In [1]: import numpy as np

In [2]: np.set_printoptions(precision=2, suppress=True, linewidth=100, floatmode="fixed")

In [3]: W0 = np.loadtxt("m.csv", delimiter=",")

In [4]: W0
Out[4]: 
array([[-1.00, -3.00,  4.00,  0.00,  8.00,  7.00,  5.00,  5.00,  8.00,  7.00,  3.00,  9.00,  1.00,
         0.00],
       [ 0.00,  1.00, -4.00,  2.00,  6.00,  7.00,  3.00,  0.00,  1.00,  5.00,  2.00,  0.00,  9.00,
         3.00],
       [-1.00, -5.00, -4.00,  4.00,  3.00,  4.00,  7.00,  1.00,  2.00,  0.00,  5.00,  7.00,  3.00,
         5.00],
       [ 0.00,  0.00,  0.00,  2.00,  2.00,  1.00,  0.00, -1.00,  3.00, -3.00,  1.00, -3.00,  3.00,
        -1.00],
       [ 0.00,  0.00,  0.00,  0.00, -1.00,  1.00,  3.00, -3.00, -1.00,  1.00, -1.00,  3.00,  0.00,
         2.00],
       [ 0.00,  0.00,  0.00,  3.00,  2.00,  1.00,  3.00, -2.00, -3.00, -2.00,  2.00,  2.00,  1.00,
        -1.00],
       [ 0.00,  0.00,  0.00,  0.00, -1.00,  1.00, -1.00,  1.00,  3.00,  3.00,  1.00, -2.00,  3.00,
         0.00],
       [ 0.00,  0.00,  0.00, -2.00,  1.00,  3.00,  0.00, -1.00, -1.00,  1.00,  0.00,  3.00, -1.00,
        -1.00],
       [ 0.00,  0.00,  0.00, -3.00,  1.00,  2.00,  1.00, -3.00,  0.00,  1.00,  3.00,  2.00,  0.00,
         2.00],
       [ 0.00,  0.00,  0.00,  2.00, -2.00,  2.00, -2.00,  2.00, -1.00, -2.00,  3.00, -3.00, -1.00,
         0.00],
       [ 0.00,  0.00,  0.00,  2.00,  3.00,  3.00, -1.00,  3.00, -1.00, -1.00,  0.00, -2.00,  1.00,
         0.00],
       [ 0.00,  0.00,  0.00,  2.00, -2.00,  2.00, -1.00, -2.00,  2.00, -1.00,  1.00, -1.00,  2.00,
        -3.00],
       [ 0.00,  0.00,  0.00, -2.00, -3.00,  3.00,  2.00,  3.00, -2.00,  2.00,  0.00, -1.00,  3.00,
         2.00],
       [ 0.00,  0.00,  0.00, -3.00, -3.00,  1.00, -2.00, -2.00, -3.00, -2.00, -3.00, -2.00,  1.00,
         3.00]])

In [5]: U, sigma, vt = np.linalg.svd(W0)

In [6]: np.argmax(sigma[:-1] / (sigma[1:] + 1e-6)) + 1
Out[6]: np.int64(13)

In [7]: A2 = U[:, :13] @ np.diag(sigma[:13]) @ vt[:13]

In [8]: round(float(np.linalg.norm(W0 - A2) / np.linalg.norm(W0)), 2)
Out[8]: 0.0

In [9]: round(float(np.linalg.norm(W0 - A2, 2)), 2), np.round(sigma[13], 2)
Out[9]: (0.0, np.float64(0.0))

In [10]: u = np.array([0, 0])

In [11]: np.correlate(W0[13], W0[1], "full")
Out[11]: 
array([  0.00,   0.00,   0.00,  -9.00, -36.00, -24.00,  -3.00, -45.00, -43.00, -35.00, -49.00,
       -81.00, -72.00, -24.00,  -2.00, -35.00, -41.00, -20.00, -36.00, -23.00,   3.00,  33.00,
        25.00,   0.00, -11.00,   3.00,   0.00])

In [12]: np.cross(W0[13, :3], W0[1, :3])
Out[12]: array([-0.00,  0.00,  0.00])

In [13]: X = np.loadtxt("case14.csv", delimiter=",")

In [14]: X
Out[14]: 
array([[ 0.00,  0.00,  0.00,  0.00,  0.00,  0.00,  0.00,  0.00,  0.00,  0.00,  0.00,  0.00,  0.00,
         0.00,  0.00,  3.00],
       [ 0.00,  0.00,  0.00,  0.00,  0.00,  0.00,  0.00,  0.00,  0.00,  0.00,  0.00,  0.00,  0.00,
         0.00,  0.00,  0.00],
       [ 0.00,  0.00,  0.00,  0.00,  0.00,  0.00,  0.00,  0.00,  0.00,  0.00,  0.00,  0.00,  0.00,
         0.00,  0.00, -3.00],
       [ 0.00,  0.00,  0.00,  0.00,  0.00,  0.00,  0.00,  0.00,  0.00,  0.00,  0.00,  0.00,  0.00,
         0.00,  0.00, -1.00],
       [ 0.00,  0.00,  0.00,  0.00,  0.00,  0.00,  0.00,  0.00,  0.00,  0.00,  0.00,  0.00,  0.00,
         0.00,  0.00, -2.00],
       [ 0.00,  0.00,  0.00,  0.00,  0.00,  0.00,  0.00,  0.00,  0.00,  0.00,  0.00,  0.00,  0.00,
         0.00,  0.00, -2.00],
       [ 0.00,  0.00,  0.00,  0.00,  0.00,  0.00,  0.00,  0.00,  0.00,  0.00,  0.00,  0.00,  0.00,
         0.00,  0.00, -1.00],
       [ 0.00,  0.00,  0.00,  0.00,  0.00,  0.00,  0.00,  0.00,  0.00,  0.00,  0.00,  0.00,  0.00,
         0.00,  0.00,  0.00],
       [ 0.00,  0.00,  0.00,  0.00,  0.00,  0.00,  0.00,  0.00,  0.00,  0.00,  0.00,  0.00,  0.00,
         0.00,  0.00, -1.00],
       [ 0.00,  0.00,  0.00,  0.00,  0.00,  0.00,  0.00,  0.00,  0.00,  0.00,  0.00,  0.00,  0.00,
         0.00,  0.00,  0.00],
       [ 0.00,  0.00,  0.00,  0.00,  0.00,  0.00,  0.00,  0.00,  0.00,  0.00,  0.00,  0.00,  0.00,
         0.00,  0.00,  2.00],
       [ 0.00,  0.00,  0.00,  0.00,  0.00,  0.00,  0.00,  0.00,  0.00,  0.00,  0.00,  0.00,  0.00,
         0.00,  0.00,  1.00],
       [ 0.00,  0.00,  0.00,  0.00,  0.00,  0.00,  0.00,  0.00,  0.00,  0.00,  0.00,  0.00,  0.00,
         0.00,  0.00, -3.00],
       [ 0.00,  0.00,  0.00,  0.00,  0.00,  0.00,  0.00,  0.00,  0.00,  0.00,  0.00,  0.00,  0.00,
         0.00,  0.00, -1.00],
       [ 0.00,  0.00,  0.00,  0.00,  0.00,  0.00,  0.00,  0.00,  0.00,  0.00,  0.00,  0.00,  0.00,
         0.00,  0.00,  2.00],
       [ 3.00,  0.00, -3.00, -1.00, -2.00, -2.00, -1.00,  0.00, -1.00,  0.00,  2.00,  1.00, -3.00,
        -1.00,  2.00,  0.00]])

In [15]: np.unique(X.round(6), axis=0).shape
Out[15]: (8, 16)

In [16]: round(float(np.trace(np.linalg.pinv(X) @ X)), 2)
Out[16]: 2.0

In [17]: np.abs(np.diag(np.linalg.qr(X)[1])) > 1e-9
Out[17]: 
array([ True, False, False, False, False, False, False, False, False, False, False, False, False,
       False, False,  True])

In [18]: A2 = np.array([[-2, -3, 4, 3, -3, 1, -5, 0, 0, -1, 2],
    ...:     [2, 5, -5, 4, 3, -1, -5, 3, 3, -3, 2],
    ...:     [1, 3, 2, -5, 0, -4, -1, 4, 5, -3, 1],
    ...:     [0, 0, 0, -5, -3, 1, 4, 4, 5, -1, -4],
    ...:     [-4, -3, 0, 3, -1, 4, -1, -4, -2, 0, -3],
    ...:     [1, -1, -2, 0, 2, -2, 4, 3, 0, -3, 0],
    ...:     [4, -1, -2, 5, -1, 1, 0, 0, -1, -5, -4],
    ...:     [-4, -1, -4, -2, -2, 4, 1, 0, -1, -2, 1],
    ...:     [4, -4, -1, -2, 2, 2, 2, -2, 0, -4, -5],
    ...:     [3, 5, -5, 5, 2, -4, -1, 1, 4, 5, -5],
    ...:     [-3, 2, 5, 3, 4, -5, 4, -4, -4, 5, -1]])

In [19]: feats = np.triu(A2)

In [20]: feats
Out[20]: 
array([[-2, -3,  4,  3, -3,  1, -5,  0,  0, -1,  2],
       [ 0,  5, -5,  4,  3, -1, -5,  3,  3, -3,  2],
       [ 0,  0,  2, -5,  0, -4, -1,  4,  5, -3,  1],
       [ 0,  0,  0, -5, -3,  1,  4,  4,  5, -1, -4],
       [ 0,  0,  0,  0, -1,  4, -1, -4, -2,  0, -3],
       [ 0,  0,  0,  0,  0, -2,  4,  3,  0, -3,  0],
       [ 0,  0,  0,  0,  0,  0,  0,  0, -1, -5, -4],
       [ 0,  0,  0,  0,  0,  0,  0,  0, -1, -2,  1],
       [ 0,  0,  0,  0,  0,  0,  0,  0,  0, -4, -5],
       [ 0,  0,  0,  0,  0,  0,  0,  0,  0,  5, -5],
       [ 0,  0,  0,  0,  0,  0,  0,  0,  0,  0, -1]])

In [21]: np.allclose(feats[:-1].T @ np.linalg.lstsq(feats[:-1].T, feats[-1])[0], feats[-1])
Out[21]: True

In [22]: np.unique(feats.round(6), axis=0).shape
Out[22]: (11, 11)

In [23]: np.round(feats @ np.linalg.pinv(feats) @ feats, 2) + 0
Out[23]: 
array([[-2.00, -3.00,  4.00,  3.00, -3.00,  1.00, -5.00,  0.00,  0.00, -1.00,  2.00],
       [ 0.00,  5.00, -5.00,  4.00,  3.00, -1.00, -5.00,  3.00,  3.00, -3.00,  2.00],
       [ 0.00,  0.00,  2.00, -5.00,  0.00, -4.00, -1.00,  4.00,  5.00, -3.00,  1.00],
       [ 0.00,  0.00,  0.00, -5.00, -3.00,  1.00,  4.00,  4.00,  5.00, -1.00, -4.00],
       [ 0.00,  0.00,  0.00,  0.00, -1.00,  4.00, -1.00, -4.00, -2.00,  0.00, -3.00],
       [ 0.00,  0.00,  0.00,  0.00,  0.00, -2.00,  4.00,  3.00,  0.00, -3.00,  0.00],
       [ 0.00,  0.00,  0.00,  0.00,  0.00,  0.00,  0.00,  0.00, -1.00, -5.00, -4.00],
       [ 0.00,  0.00,  0.00,  0.00,  0.00,  0.00,  0.00,  0.00, -1.00, -2.00,  1.00],
       [ 0.00,  0.00,  0.00,  0.00,  0.00,  0.00,  0.00,  0.00,  0.00, -4.00, -5.00],
       [ 0.00,  0.00,  0.00,  0.00,  0.00,  0.00,  0.00,  0.00,  0.00,  5.00, -5.00],
       [ 0.00,  0.00,  0.00,  0.00,  0.00,  0.00,  0.00,  0.00,  0.00,  0.00, -1.00]])

In [24]: try:
    ...:     np.linalg.inv(feats)
    ...: except np.linalg.LinAlgError as e:
    ...:     print(e)
    ...: 
Singular matrix
